$ python3 -q
>>> import numpy as np
>>> np.set_printoptions(suppress=True, linewidth=160)
>>> E = np.load("out12.npy")
>>> E
array([[3, 2, 1, 3, 2, 0, 0, 3, 2, 2, 2],
       [2, 3, 2, 1, 3, 2, 0, 0, 3, 2, 2],
       [1, 2, 3, 2, 1, 3, 2, 0, 0, 3, 2],
       [3, 1, 2, 3, 2, 1, 3, 2, 0, 0, 3],
       [2, 3, 1, 2, 3, 2, 1, 3, 2, 0, 0],
       [0, 2, 3, 1, 2, 3, 2, 1, 3, 2, 0],
       [0, 0, 2, 3, 1, 2, 3, 2, 1, 3, 2],
       [3, 0, 0, 2, 3, 1, 2, 3, 2, 1, 3],
       [2, 3, 0, 0, 2, 3, 1, 2, 3, 2, 1],
       [2, 2, 3, 0, 0, 2, 3, 1, 2, 3, 2],
       [2, 2, 2, 3, 0, 0, 2, 3, 1, 2, 3]])
>>> def softmax(z):
...     e = np.exp(z - z.max(axis=-1, keepdims=True))
...     return e / e.sum(axis=-1, keepdims=True)
... 
>>> np.round(softmax(10 * E[6]), 2) + 0
array([0.  , 0.  , 0.  , 0.33, 0.  , 0.  , 0.33, 0.  , 0.  , 0.33, 0.  ])
>>> np.round(softmax(E).sum(axis=1), 2)
array([1., 1., 1., 1., 1., 1., 1., 1., 1., 1., 1.])
>>> att = E @ E.T / np.sqrt(11)
>>> np.round(softmax(att)[6] @ E, 2)
array([0.59, 0.56, 2.09, 2.69, 1.01, 1.86, 2.74, 1.88, 1.01, 2.69, 2.1 ])
>>> vec = np.array([1, 0, 2, 0, 3, 1, 2, 0, 3, 2, 2])
>>> target = E @ vec
>>> target
array([25, 34, 27, 26, 23, 32, 28, 31, 28, 32, 23])
>>> np.round(np.linalg.solve(E.T, E[1]), 2)
array([ 0.,  1., -0., -0.,  0.,  0.,  0., -0., -0.,  0., -0.])
>>> w, vecs = np.linalg.eigh(E)
>>> vec = np.array([0, 2, 2, 3, 3, 3, 0, 0, 3, 3, 0])
>>> np.round(np.linalg.eigvalsh(E[1:, 1:]), 2)
array([-2.94, -2.09, -1.89,  0.17,  0.41,  2.97,  3.3 ,  5.68,  6.56, 17.84])
>>> np.abs(E).sum(axis=1).max(), round(float(np.abs(w).max()), 2)
(np.int64(20), 19.56)
>>> vec @ E @ vec
np.int64(667)
>>> round(vec @ E @ vec / (vec @ vec), 2), round(w[0], 2), round(w[-1], 2)
(np.float64(12.58), np.float64(-3.18), np.float64(19.56))
